>>> import numpy as np
>>> from numpy import linalg as LA
>>> np.set_printoptions(precision=3, suppress=True, linewidth=160, legacy="1.25")
>>> arr = np.load("sample6.npy")
>>> print(arr)
[[2 0 2 1]
 [1 0 2 1]
 [2 1 2 0]
 [2 0 2 1]]
>>> # rows 0 and 3 are equal
>>> rng = np.random.default_rng(4)
>>> idx = rng.permutation(4)
>>> print(idx)
[3 0 1 2]
>>> other = arr[idx][:, idx]
>>> print(other)
[[1 2 0 2]
 [1 2 0 2]
 [1 1 0 2]
 [0 2 1 2]]
>>> print(np.allclose(other, arr))
False
>>> print(round(LA.det(other), 3), round(float(LA.det(arr[idx])), 3))
0.0 0.0
>>> print(np.diag(other))
[1 2 0 2]
>>> other = arr / LA.norm(arr, axis=1, keepdims=True)
>>> C2 = other @ other.T
>>> print(np.argwhere(np.triu(np.abs(C2) > 0.95, 1)))
[[0 1]
 [0 3]
 [1 3]]
>>> print(C2[2])
[0.889 0.816 1.    0.889]
>>> print(LA.norm(other, axis=1))
[1. 1. 1. 1.]
>>> print(np.abs(np.diag(LA.qr(arr)[1])) > 1e-9)
[ True  True  True False]
>>> print(np.unique(arr.round(6), axis=0).shape)
(3, 4)
>>> try:
...     LA.inv(arr)
... except LA.LinAlgError as e:
...     print(repr(e))
... 
LinAlgError('Singular matrix')
>>> print(LA.lstsq(arr[:-1].T, arr[-1])[2])
3
>>> print(np.round(arr @ LA.pinv(arr) @ arr, 3) + 0)
[[2. 0. 2. 1.]
 [1. 0. 2. 1.]
 [2. 1. 2. 0.]
 [2. 0. 2. 1.]]
>>> print(np.einsum("ii->", arr))
5
>>> print(np.round(LA.det(arr[::-1]), 3))
0.0
>>> print(np.round(np.poly(arr), 3) + 0)
[ 1. -5.  0.  2.  0.]
>>> print(np.round(LA.eigvals(arr), 3) + 0)
[ 4.917 -0.598  0.     0.68 ]
>>> print(LA.cond(arr) > 100)
True
>>> print(round(float(LA.norm(arr, 2) / LA.norm(arr)), 3))
0.97
>>> print([round(float(x), 3) for x in LA.svd(arr, compute_uv=False)[:3]])
[5.57, 1.274, 0.598]
>>> print(LA.matrix_rank(arr, rtol=0.1))
3
>>> K = np.minimum.outer(np.arange(1, 5), np.arange(1, 5)) * -1
>>> print(K)
[[-1 -1 -1 -1]
 [-1 -2 -2 -2]
 [-1 -2 -3 -3]
 [-1 -2 -3 -4]]
>>> # symmetric, so the eigenvalues are real
>>> other = K[0, 0] * K[1:] - np.outer(K[1:, 0], K[0])
>>> print(other)
[[0 1 1 1]
 [0 1 2 2]
 [0 1 2 3]]
>>> print(LA.matrix_rank(other), LA.matrix_rank(K))
3 4
>>> print(K[:, 0] / K[0, 0])
[1. 1. 1. 1.]
